$ python3 -q
>>> import numpy as np
>>> import numpy.linalg as la
>>> np.set_printoptions(precision=4, suppress=True, linewidth=140)
>>> rd = lambda a: np.round(a, 4) + 0
>>> arr = np.array([[3, 3, 2, 3], [3, 3, 3, 2], [2, 3, 3, 3], [3, 2, 3, 3]])
>>> w, evecs = la.eig(arr)
>>> np.prod(w)
np.float64(-11.0)
>>> rd(w)
array([11.,  1., -1.,  1.])
>>> w, evecs = la.eigh(arr)
>>> x0 = np.array([6, 1, 3, 1])
>>> rd(evecs * np.maximum(w, 0) @ evecs.T)
array([[3.25, 2.75, 2.25, 2.75],
       [2.75, 3.25, 2.75, 2.25],
       [2.25, 2.75, 3.25, 2.75],
       [2.75, 2.25, 2.75, 3.25]])
>>> rd(la.eigvalsh(arr[1:, 1:]))
array([-0.3589,  1.    ,  8.3589])
>>> x0 @ arr @ x0
np.int64(325)
>>> left, sig, Vt = la.svd(arr)
>>> np.argmax(sig[:-1] / (sig[1:] + 1e-6)) + 1
np.int64(1)
>>> other = left[:, :1] @ np.diag(sig[:1]) @ Vt[:1]
>>> rd(other)
array([[2.75, 2.75, 2.75, 2.75],
       [2.75, 2.75, 2.75, 2.75],
       [2.75, 2.75, 2.75, 2.75],
       [2.75, 2.75, 2.75, 2.75]])
>>> la.matrix_rank(arr, rtol=0.05)
np.int64(4)
>>> rd(la.norm(arr - other, 2)), rd(sig[1])
(np.float64(1.0), np.float64(1.0))
>>> la.matrix_rank(other)
np.int64(1)
>>> x0 = np.array([-4, -6, -1, 6])
>>> (arr * x0).sum(axis=1)
array([-14, -21, -11,  -9])
>>> (arr @ x0).argmax()
np.int64(3)
>>> arr @ np.ones(4)
array([11., 11., 11., 11.])
>>> la.norm(arr @ x0) <= la.norm(arr, 2) * la.norm(x0) + 1e-9
np.True_
>>> arr @ (2 * x0)
array([-28, -42, -22, -18])
>>> np.kron(np.eye(2, dtype=int), arr)
array([[3, 3, 2, 3, 0, 0, 0, 0],
       [3, 3, 3, 2, 0, 0, 0, 0],
       [2, 3, 3, 3, 0, 0, 0, 0],
       [3, 2, 3, 3, 0, 0, 0, 0],
       [0, 0, 0, 0, 3, 3, 2, 3],
       [0, 0, 0, 0, 3, 3, 3, 2],
       [0, 0, 0, 0, 2, 3, 3, 3],
       [0, 0, 0, 0, 3, 2, 3, 3]])
>>> rd(la.eigvals(arr))
array([11.,  1., -1.,  1.])
>>> rd(np.poly(arr))
array([  1., -12.,  10.,  12., -11.])
>>> rng = np.random.default_rng(863)
>>> labels = rng.integers(0, 3, 7)
>>> mat = (labels[:, None] == labels) * 3 + np.eye(7)
>>> mat
array([[4., 0., 3., 3., 3., 3., 0.],
       [0., 4., 0., 0., 0., 0., 0.],
       [3., 0., 4., 3., 3., 3., 0.],
       [3., 0., 3., 4., 3., 3., 0.],
       [3., 0., 3., 3., 4., 3., 0.],
       [3., 0., 3., 3., 3., 4., 0.],
       [0., 0., 0., 0., 0., 0., 4.]])
>>> r0 = np.array([-3, 2, -3, 0, 2, 1, 2])
>>> other = mat + np.outer(r0, np.eye(7)[1])
>>> rd(la.det(other) / la.det(mat)), rd(1 + la.solve(mat, r0)[1])
(np.float64(1.5), np.float64(1.5))
>>> other
array([[ 4., -3.,  3.,  3.,  3.,  3.,  0.],
       [ 0.,  6.,  0.,  0.,  0.,  0.,  0.],
       [ 3., -3.,  4.,  3.,  3.,  3.,  0.],
       [ 3.,  0.,  3.,  4.,  3.,  3.,  0.],
       [ 3.,  2.,  3.,  3.,  4.,  3.,  0.],
       [ 3.,  1.,  3.,  3.,  3.,  4.,  0.],
       [ 0.,  2.,  0.,  0.,  0.,  0.,  4.]])
>>> la.matrix_rank(la.inv(other) - la.inv(mat), tol=1e-8)
np.int64(1)
>>> labels = rng.permutation(7)
>>> labels
array([1, 3, 0, 5, 6, 2, 4])
>>> other = mat[labels][:, labels]
>>> rd(np.sort(np.abs(la.eigvals(other))))
array([ 1.,  1.,  1.,  1.,  4.,  4., 16.])
>>> np.diag(other)
array([4., 4., 4., 4., 4., 4., 4.])
>>> np.allclose(other, mat)
False
>>> other = la.inv(mat)
>>> rd(mat @ other)
array([[1., 0., 0., 0., 0., 0., 0.],
       [0., 1., 0., 0., 0., 0., 0.],
       [0., 0., 1., 0., 0., 0., 0.],
       [0., 0., 0., 1., 0., 0., 0.],
       [0., 0., 0., 0., 1., 0., 0.],
       [0., 0., 0., 0., 0., 1., 0.],
       [0., 0., 0., 0., 0., 0., 1.]])
>>> (np.abs(other) > 1e-9).astype(int)
array([[1, 0, 1, 1, 1, 1, 0],
       [0, 1, 0, 0, 0, 0, 0],
       [1, 0, 1, 1, 1, 1, 0],
       [1, 0, 1, 1, 1, 1, 0],
       [1, 0, 1, 1, 1, 1, 0],
       [1, 0, 1, 1, 1, 1, 0],
       [0, 0, 0, 0, 0, 0, 1]])
>>> other = mat / la.norm(mat, axis=1, keepdims=True)
>>> cov = other @ other.T
>>> (cov - 2 * np.eye(7)).round(6).argmax(axis=1)
array([2, 0, 0, 0, 0, 0, 0])
>>> (np.abs(cov) > 0.9).astype(int)
array([[1, 0, 1, 1, 1, 1, 0],
       [0, 1, 0, 0, 0, 0, 0],
       [1, 0, 1, 1, 1, 1, 0],
       [1, 0, 1, 1, 1, 1, 0],
       [1, 0, 1, 1, 1, 1, 0],
       [1, 0, 1, 1, 1, 1, 0],
       [0, 0, 0, 0, 0, 0, 1]])
>>> rd(cov)
array([[1.    , 0.    , 0.9808, 0.9808, 0.9808, 0.9808, 0.    ],
       [0.    , 1.    , 0.    , 0.    , 0.    , 0.    , 0.    ],
       [0.9808, 0.    , 1.    , 0.9808, 0.9808, 0.9808, 0.    ],
       [0.9808, 0.    , 0.9808, 1.    , 0.9808, 0.9808, 0.    ],
       [0.9808, 0.    , 0.9808, 0.9808, 1.    , 0.9808, 0.    ],
       [0.9808, 0.    , 0.9808, 0.9808, 0.9808, 1.    , 0.    ],
       [0.    , 0.    , 0.    , 0.    , 0.    , 0.    , 1.    ]])
>>> rd(np.degrees(np.arccos(np.clip(cov[3, 0], -1, 1))))
np.float64(11.2547)
>>> x0 = np.array([8, 1, 8, 6, 0, -9, -4])
>>> target = mat @ x0
>>> target
array([ 47.,   4.,  47.,  45.,  39.,  30., -16.])
>>> rd(la.solve(mat, 2 * target))
array([ 16.,   2.,  16.,  12.,   0., -18.,  -8.])
>>> rd(la.solve(mat, mat[:, 2]))
array([0., 0., 1., 0., 0., 0., 0.])
>>> feats = np.load("a.npy")
>>> feats
array([[-1.2, -2.3, -2.4, -0.1, -0.7],
       [ 0.9,  0.2,  0.8,  0.6,  1.4],
       [ 0.4,  0.3,  1. ,  0.8,  2.9],
       [-0.3,  0.9,  1.9,  0.1,  1.8],
       [-0.1,  0.9,  0.6, -0.3, -0.8]])
>>> x0 = np.array([2, 0, 1, 3, 0])
>>> target = feats @ x0
>>> rd(target)
array([-5.1,  4.4,  4.2,  1.6, -0.5])
>>> rd(la.solve(feats, feats[:, 1]))
array([0., 1., 0., 0., 0.])
>>> rd(la.solve(feats, target + feats[:, 0]))
array([3., 0., 1., 3., 0.])
>>> rd(la.solve(feats, target))
array([2., 0., 1., 3., 0.])
>>> rd(la.solve(feats, -1 * target))
array([-2.,  0., -1., -3.,  0.])
>>> Q = feats.astype(float).copy()
>>> for j in range(5):
...     Q[:, j] -= Q[:, :j] @ (Q[:, :j].T @ Q[:, j])
...     Q[:, j] /= la.norm(Q[:, j])
... 
>>> rd(Q.T @ Q)
array([[1., 0., 0., 0., 0.],
       [0., 1., 0., 0., 0.],
       [0., 0., 1., 0., 0.],
       [0., 0., 0., 1., 0.],
       [0., 0., 0., 0., 1.]])
>>> proj = np.triu(np.array([[2, 2, -2, -2, -1],
...     [2, 2, -2, -2, -1],
...     [1, -1, -1, -1, 1],
...     [2, 2, -2, 1, -1],
...     [0, -2, 1, 0, 2]]), 1) + np.eye(5)
>>> other = proj @ feats @ la.inv(proj)
>>> rd(la.det(other))
np.float64(0.5044)
>>> K = np.load("mat.npy")
>>> K
array([[2, 0, 0, 0, 0],
       [1, 1, 0, 0, 0],
       [0, 3, 2, 0, 0],
       [2, 2, 1, 0, 0],
       [3, 1, 1, 1, 1]])
>>> x0 = np.array([7, 5, -8, 3, 9])
>>> K @ (2 * x0)
array([28, 24, -2, 32, 60])
>>> (K @ x0).argmax()
np.int64(4)
>>> K @ np.eye(5)[1]
array([0., 1., 3., 2., 1.])
>>> K @ np.ones(5)
array([2., 2., 5., 5., 7.])
>>> (K * x0).sum(axis=1)
array([14, 12, -1, 16, 30])
>>> K * x0
array([[ 14,   0,   0,   0,   0],
       [  7,   5,   0,   0,   0],
       [  0,  15, -16,   0,   0],
       [ 14,  10,  -8,   0,   0],
       [ 21,   5,  -8,   3,   9]])
>>> la.norm(K @ x0) <= la.norm(K, 2) * la.norm(x0) + 1e-9
np.True_
>>> np.sign((K @ x0).round(6))
array([ 1,  1, -1,  1,  1])
>>> r0 = np.array([0, 1])
>>> np.convolve(K[0], r0)
array([0, 2, 0, 0, 0, 0])
>>> X = np.array([[1, 0, 0, 0, 0, 0],
...     [-1, 1, 0, 0, 0, 0],
...     [-2, 2, 1, 0, 0, 0],
...     [-1, -2, -1, 1, 0, 0],
...     [1, 1, 0, 2, 1, 0],
...     [0, -2, -1, 0, 2, 1]])
>>> X @ X
array([[ 1,  0,  0,  0,  0,  0],
       [-2,  1,  0,  0,  0,  0],
       [-6,  4,  1,  0,  0,  0],
       [ 2, -6, -2,  1,  0,  0],
       [-1, -2, -2,  4,  1,  0],
       [ 6, -4, -2,  4,  4,  1]])
>>> la.matrix_rank(X - X[0, 0] * np.eye(6))
np.int64(5)
>>> np.prod(np.diag(X)), rd(la.det(X))
(np.int64(1), np.float64(1.0))
>>> T = np.stack([X, 2 * X, X[::-1]])
>>> la.matrix_rank(T.reshape(3, -1))
np.int64(2)
>>> np.einsum("bij,cij->bc", T, T)
array([[ 36,  72,  -6],
       [ 72, 144, -12],
       [ -6, -12,  36]])
>>> rd(la.norm(T, axis=(1, 2)))
array([ 6., 12.,  6.])
>>> T.shape
(3, 6, 6)
>>> T.sum(axis=0)
array([[ 3, -2, -1,  0,  2,  1],
       [-2,  4,  0,  2,  1,  0],
       [-7,  4,  2,  1,  0,  0],
       [-5, -4, -2,  3,  0,  0],
       [ 2,  4,  0,  6,  3,  0],
       [ 1, -6, -3,  0,  6,  3]])
>>> labels = rng.permutation(6)
>>> labels
array([5, 0, 1, 4, 3, 2])
>>> other = X[labels][:, labels]
>>> np.allclose(other, X)
False
>>> np.diag(other)
array([1, 1, 1, 1, 1, 1])
>>> rd(np.sort(np.abs(la.eigvals(other))))
array([1., 1., 1., 1., 1., 1.])
